$ ipython --no-banner

In [1]: import numpy as np

In [2]: np.set_printoptions(precision=2, suppress=True, linewidth=140)

In [3]: m1 = np.load("case3.npy")

In [4]: m1
Out[4]: 
array([[-0.3 ,  0.42,  0.85],
       [-0.95, -0.14, -0.27],
       [ 0.  , -0.9 ,  0.44]])

In [5]: # keeps lengths

In [6]: vec = np.array([0, 0, 0])

In [7]: rhs = m1 @ vec

In [8]: b, lr = np.zeros(3), 1 / np.linalg.norm(m1, 2) ** 2

In [9]: for i in range(60):
   ...:     b -= lr * m1.T @ (m1 @ b - rhs)
   ...:     if i % 10 == 0: print(i, round(np.linalg.norm(m1 @ b - rhs), 2))
   ...: 
0 0.0
10 0.0
20 0.0
30 0.0
40 0.0
50 0.0

In [10]: round(float(np.linalg.cond(m1)), 2)
Out[10]: 1.0

In [11]: t = np.radians(72)

In [12]: R = np.eye(3)

In [13]: R[1, 1] = R[2, 2] = np.cos(t)

In [14]: R[1, 2], R[2, 1] = -np.sin(t), np.sin(t)

In [15]: R
Out[15]: 
array([[ 1.  ,  0.  ,  0.  ],
       [ 0.  ,  0.31, -0.95],
       [ 0.  ,  0.95,  0.31]])

In [16]: other = m1 @ R.T

In [17]: np.allclose(np.linalg.norm(m1, axis=1), np.linalg.norm(other, axis=1))
Out[17]: True

In [18]: np.abs(other - m1).max(axis=0)
Out[18]: array([0.  , 1.1 , 1.16])

In [19]: round(float(np.linalg.det(R)), 2), round(float(np.trace(R)), 2)
Out[19]: (1.0, 1.62)

In [20]: np.linalg.svd(m1, compute_uv=False), np.linalg.svd(other, compute_uv=False)
Out[20]: (array([1., 1., 1.]), array([1., 1., 1.]))

In [21]: np.linalg.matrix_power(R, 2)
Out[21]: 
array([[ 1.  ,  0.  ,  0.  ],
       [ 0.  , -0.81, -0.59],
       [ 0.  ,  0.59, -0.81]])

In [22]: np.sort(np.abs(np.linalg.eigvals(R)))
Out[22]: array([1., 1., 1.])

In [23]: np.round(np.linalg.det(R), 2)
Out[23]: np.float64(1.0)

In [24]: np.round(np.abs(np.linalg.eigvals(R)).max(), 2)
Out[24]: np.float64(1.0)

In [25]: (R + R.T) / 2
Out[25]: 
array([[1.  , 0.  , 0.  ],
       [0.  , 0.31, 0.  ],
       [0.  , 0.  , 0.31]])

In [26]: np.allclose(R @ R.T, R.T @ R)
Out[26]: True

In [27]: rng = np.random.default_rng(564)

In [28]: K = (rng.random((3, 3)) < 0.3) + np.eye(3)

In [29]: K /= K.sum(axis=1, keepdims=True)

In [30]: K
Out[30]: 
array([[1.  , 0.  , 0.  ],
       [0.  , 0.67, 0.33],
       [0.  , 0.  , 1.  ]])

In [31]: vals, evecs = np.linalg.eig(K)

In [32]: np.sort(np.linalg.eigvals(K @ K))
Out[32]: array([0.44, 1.  , 1.  ])

In [33]: np.sort(np.linalg.eigvals(np.linalg.inv(K)))
Out[33]: array([1. , 1. , 1.5])

In [34]: other = K / np.linalg.norm(K, axis=1, keepdims=True)

In [35]: C2 = other @ other.T

In [36]: np.argwhere(np.triu(np.abs(C2) > 0.95, 1))
Out[36]: array([], shape=(0, 2), dtype=int64)

In [37]: (C2 - 2 * np.eye(3)).round(6).argmax(axis=1)
Out[37]: array([1, 2, 1])

In [38]: np.degrees(np.arccos(np.clip(C2[0, 1], -1, 1)))
Out[38]: np.float64(90.0)

In [39]: np.linalg.norm(other, axis=1)
Out[39]: array([1., 1., 1.])

In [40]: C2[0]
Out[40]: array([1., 0., 0.])
